% ipython --no-banner

In [1]: import numpy as np

In [2]: from numpy import linalg as LA

In [3]: np.set_printoptions(precision=2, suppress=True, linewidth=140, sign=" ")

In [4]: m1 = np.array([[2, -1, 1, 2, -2, -2, -1, 1, -1],
   ...:     [1, 2, -1, 1, 2, -1, -2, 0, -1],
   ...:     [2, 0, 2, -2, 0, 2, 1, -2, -1],
   ...:     [2, 1, -1, -2, 0, 2, 2, 0, -1],
   ...:     [1, 2, 0, 0, 0, 2, 1, 2, 1],
   ...:     [0, 0, 2, -2, 2, 2, 1, -2, 0],
   ...:     [-2, 1, 2, 2, -1, -1, 2, -1, -2],
   ...:     [0, -2, -2, 2, -1, -1, 0, -1, -2],
   ...:     [0, -1, -1, 1, -1, -2, 1, -1, 2],
   ...:     [2, 0, 0, 1, -1, -2, -1, 1, -1],
   ...:     [0, -1, 0, -2, 1, -1, 2, -1, -1],
   ...:     [-1, 2, -2, -1, -1, 1, 2, -1, 2]])

In [5]: m1[7] = m1[3]

In [6]: m1
Out[6]: 
array([[ 2, -1,  1,  2, -2, -2, -1,  1, -1],
       [ 1,  2, -1,  1,  2, -1, -2,  0, -1],
       [ 2,  0,  2, -2,  0,  2,  1, -2, -1],
       [ 2,  1, -1, -2,  0,  2,  2,  0, -1],
       [ 1,  2,  0,  0,  0,  2,  1,  2,  1],
       [ 0,  0,  2, -2,  2,  2,  1, -2,  0],
       [-2,  1,  2,  2, -1, -1,  2, -1, -2],
       [ 2,  1, -1, -2,  0,  2,  2,  0, -1],
       [ 0, -1, -1,  1, -1, -2,  1, -1,  2],
       [ 2,  0,  0,  1, -1, -2, -1,  1, -1],
       [ 0, -1,  0, -2,  1, -1,  2, -1, -1],
       [-1,  2, -2, -1, -1,  1,  2, -1,  2]])

In [7]: rng = np.random.default_rng(34619)

In [8]: lab = rng.permutation(9)

In [9]: Y = m1[:, lab] * rng.choice([-1, 1], 9)

In [10]: Y
Out[10]: 
array([[ 1,  2,  1,  1, -1, -2,  2,  2,  1],
       [ 0, -2,  2, -2, -1, -1,  1,  1, -1],
       [-2,  0, -1,  0, -1,  2, -2,  2,  2],
       [ 0,  0, -2, -1, -1,  2, -2,  2, -1],
       [ 2,  0, -1, -2,  1,  0, -2,  1,  0],
       [-2, -2, -1,  0,  0,  2, -2,  0,  2],
       [-1,  1, -2, -1, -2, -2,  1, -2,  2],
       [ 0,  0, -2, -1, -1,  2, -2,  2, -1],
       [-1,  1, -1,  1,  2, -1,  2,  0, -1],
       [ 1,  1,  1,  0, -1, -1,  2,  2,  0],
       [-1, -1, -2,  1, -1,  2,  1,  0,  0],
       [-1,  1, -2, -2,  2,  1, -1, -1, -2]])

In [11]: Uu, _, vt = LA.svd(m1.T @ Y)

In [12]: lab
Out[12]: array([ 7,  4,  6,  1,  8,  3,  5,  0,  2])

In [13]: np.round(Uu @ vt, 2) + 0
Out[13]: 
array([[ 0.,  0.,  0.,  0.,  0.,  0.,  0.,  1.,  0.],
       [ 0.,  0.,  0., -1.,  0.,  0.,  0.,  0.,  0.],
       [ 0.,  0.,  0.,  0.,  0.,  0.,  0.,  0.,  1.],
       [ 0.,  0.,  0.,  0.,  0., -1.,  0.,  0.,  0.],
       [ 0., -1.,  0.,  0.,  0.,  0.,  0.,  0.,  0.],
       [ 0.,  0.,  0.,  0.,  0.,  0., -1.,  0.,  0.],
       [ 0.,  0., -1.,  0.,  0.,  0.,  0.,  0.,  0.],
       [ 1.,  0.,  0.,  0.,  0.,  0.,  0.,  0.,  0.],
       [ 0.,  0.,  0.,  0.,  1.,  0.,  0.,  0.,  0.]])
